% ipython --no-banner

In [1]: import numpy as np

In [2]: np.set_printoptions(precision=1, suppress=True, linewidth=120, legacy="1.25")

In [3]: K = np.array([[-0.7, -1.7, -0.5],
   ...:     [0.0, -0.1, 0.8],
   ...:     [-1.3, 1.5, -0.2],
   ...:     [0.8, -0.1, -0.7]])

In [4]: rng = np.random.default_rng(35)

In [5]: K[2] = K[3] + 0.3 * rng.normal(size=3)

In [6]: print(K)
[[-0.7 -1.7 -0.5]
 [ 0.  -0.1  0.8]
 [ 0.5  0.1 -0.4]
 [ 0.8 -0.1 -0.7]]

In [7]: theta = np.radians(120)

In [8]: r_ = np.eye(3)

In [9]: r_[1, 1] = r_[2, 2] = np.cos(theta)

In [10]: r_[1, 2], r_[2, 1] = -np.sin(theta), np.sin(theta)

In [11]: print(r_)
[[ 1.   0.   0. ]
 [ 0.  -0.5 -0.9]
 [ 0.   0.9 -0.5]]

In [12]: A2 = K @ r_.T

In [13]: np.allclose(np.linalg.norm(K, axis=1), np.linalg.norm(A2, axis=1))
Out[13]: True

In [14]: A2
Out[14]: 
array([[-0.7,  1.3, -1.2],
       [ 0. , -0.6, -0.5],
       [ 0.5,  0.2,  0.3],
       [ 0.8,  0.7,  0.3]])

In [15]: np.linalg.svd(K, compute_uv=False), np.linalg.svd(A2, compute_uv=False)
Out[15]: (array([1.9, 1.3, 0.5]), array([1.9, 1.3, 0.5]))

In [16]: np.allclose(K @ K.T, A2 @ A2.T)
Out[16]: True

In [17]: q = A2.astype(float).copy()

In [18]: for j in range(3):
    ...:     q[:, j] -= q[:, :j] @ (q[:, :j].T @ q[:, j])
    ...:     q[:, j] /= np.linalg.norm(q[:, j])
    ...: 

In [19]: q.round(1) + 0
Out[19]: 
array([[-0.6,  0.7, -0.3],
       [ 0. , -0.4, -0.9],
       [ 0.4,  0.2,  0. ],
       [ 0.7,  0.5, -0.3]])

In [20]: np.round(q.T @ q, 1) + 0
Out[20]: 
array([[1., 0., 0.],
       [0., 1., 0.],
       [0., 0., 1.]])

In [21]: A2 = np.c_[K[:, :2] @ np.array([[2, 0], [-2, -2]]), np.array([9, 1, 8, 5])]

In [22]: A2
Out[22]: 
array([[ 2. ,  3.4,  9. ],
       [ 0.2,  0.2,  1. ],
       [ 0.7, -0.3,  8. ],
       [ 1.8,  0.2,  5. ]])

In [23]: np.round(np.linalg.lstsq(K, A2[:, 0])[0], 1) + 0
Out[23]: array([ 2., -2.,  0.])

In [24]: x = np.array([3, 0, 3])

In [25]: rhs = K @ x

In [26]: np.round(np.linalg.solve(K.T @ K, K.T @ rhs), 1) + 0
Out[26]: array([3., 0., 3.])

In [27]: np.round(np.linalg.pinv(K) @ K, 1) + 0
Out[27]: 
array([[1., 0., 0.],
       [0., 1., 0.],
       [0., 0., 1.]])

In [28]: try:
    ...:     np.linalg.solve(K, rhs)
    ...: except np.linalg.LinAlgError as e:
    ...:     print(e)
    ...: 
Last 2 dimensions of the array must be square

In [29]: rhs = rhs + 0.3 * rng.normal(size=4)

In [30]: rhs
Out[30]: array([-3.4,  2.8,  0.3, -0.1])

In [31]: b, *_ = np.linalg.lstsq(K, rhs)

In [32]: np.round(K.T @ (rhs - K @ b), 1) + 0
Out[32]: array([0., 0., 0.])

In [33]: [round(float(np.linalg.norm(np.linalg.solve(K.T @ K + lam * np.eye(3), K.T @ rhs))), 2) for lam in (0, 1, 10, 100)]
Out[33]: [4.6, 1.85, 0.54, 0.07]

In [34]: b
Out[34]: array([ 3. , -0.3,  3.5])
